In [1]: import numpy as np

In [2]: np.set_printoptions(precision=2, suppress=True, linewidth=120, floatmode="fixed")

In [3]: rd = lambda a: np.round(a, 2) + 0

In [4]: J = np.load("a.npy")

In [5]: print(J)
[[ 1.01  4.02  3.95 -0.03  5.01  4.09  5.09  0.02  4.94  0.04  2.98  2.99]
 [ 1.05  3.96  4.03  0.04  5.01  3.93  4.99  0.04  5.02 -0.04  3.01  3.00]
 [ 0.96  4.06  3.95 -0.03  5.01  4.05  4.92 -0.03  5.05  0.02  3.05  3.05]
 [ 1.13  3.97  4.03  0.00  4.99  3.98  5.01  0.01  4.92  0.06  3.02  3.05]
 [ 0.91  4.07  3.97 -0.01  5.01  4.00  4.99  0.04  4.93 -0.02  2.96  3.08]
 [ 0.98  4.07  3.99  0.01  4.97  4.10  4.95  0.11  4.90 -0.11  3.03  3.01]
 [ 1.07  4.11  4.05 -0.01  4.98  3.98  5.06  0.01  5.00  0.09  3.02  3.01]
 [ 0.97  3.96  4.03 -0.07  4.97  3.96  5.07  0.08  4.96  0.01  3.00  2.99]
 [ 1.00  3.96  4.02  0.10  4.93  4.04  5.09 -0.04  5.00  0.00  3.06  3.06]
 [ 0.93  3.98  3.90 -0.03  5.05  4.04  5.00 -0.03  5.07 -0.03  3.01  2.92]
 [ 0.99  3.98  4.00  0.07  4.98  3.96  5.01  0.00  4.97 -0.03  3.02  2.98]
 [ 1.13  3.95  3.94 -0.03  4.93  3.97  5.02  0.00  5.03  0.04  2.94  3.00]
 [ 4.98  0.06 -0.07 -0.07  5.11  3.03  4.02  1.93  0.02  1.05  4.93  2.98]
 [ 5.04 -0.06  0.03  0.01  4.97  2.99  4.03  2.07 -0.04  1.07  4.93  3.02]
 [ 5.01  0.09  0.09  0.02  5.01  2.96  4.03  2.05  0.04  0.98  4.87  2.98]
 [ 5.00 -0.06  0.01 -0.03  5.01  2.95  3.95  2.02 -0.01  1.06  4.94  3.03]
 [ 5.01 -0.02  0.05  0.03  5.04  3.06  3.98  2.02  0.08  1.07  4.95  3.06]
 [ 5.06  0.00  0.02  0.05  5.06  3.04  4.02  1.96 -0.01  1.00  4.98  3.02]
 [ 5.02  0.00 -0.02  0.00  5.00  3.00  3.99  2.00  0.04  0.97  5.04  2.99]
 [ 4.95  0.03 -0.03 -0.09  4.98  2.95  3.97  2.10 -0.01  0.95  5.04  2.92]
 [ 4.99  0.08 -0.08 -0.03  5.10  3.05  3.98  2.00  0.05  1.09  5.02  2.99]
 [ 5.05  0.01 -0.10  0.02  5.03  2.84  4.09  1.99  0.04  0.98  5.03  3.01]
 [ 4.88  0.03  0.05  0.04  4.98  3.00  4.01  1.93  0.04  0.99  4.97  3.00]
 [ 4.98 -0.01  0.01 -0.05  5.04  2.92  4.05  1.95 -0.05  0.95  5.04  2.96]]

In [6]: B = np.c_[J[:, :2] @ np.array([[2, 1], [2, 2]]), np.array([-2, -3, 2, 2, 0, -3, 2, -3, 2, -2, -3, 0, 3, 2, -3, 0, 2, 1, -2, 1, 3, -3, -2, 2])]

In [7]: print(rd(B))
[[10.06  9.05 -2.00]
 [10.02  8.97 -3.00]
 [10.04  9.08  2.00]
 [10.20  9.07  2.00]
 [ 9.96  9.05  0.00]
 [10.10  9.12 -3.00]
 [10.36  9.29  2.00]
 [ 9.86  8.89 -3.00]
 [ 9.92  8.92  2.00]
 [ 9.82  8.89 -2.00]
 [ 9.94  8.95 -3.00]
 [10.16  9.03  0.00]
 [10.08  5.10  3.00]
 [ 9.96  4.92  2.00]
 [10.20  5.19 -3.00]
 [ 9.88  4.88  0.00]
 [ 9.98  4.97  2.00]
 [10.12  5.06  1.00]
 [10.04  5.02 -2.00]
 [ 9.96  5.01  1.00]
 [10.14  5.15  3.00]
 [10.12  5.07 -3.00]
 [ 9.82  4.94 -2.00]
 [ 9.94  4.96  2.00]]

In [8]: print(np.linalg.matrix_rank(np.c_[J, B]))
13

In [9]: print(rd(np.linalg.norm(B - J @ np.linalg.lstsq(J, B)[0], axis=0)))
[0.00 0.00 6.48]
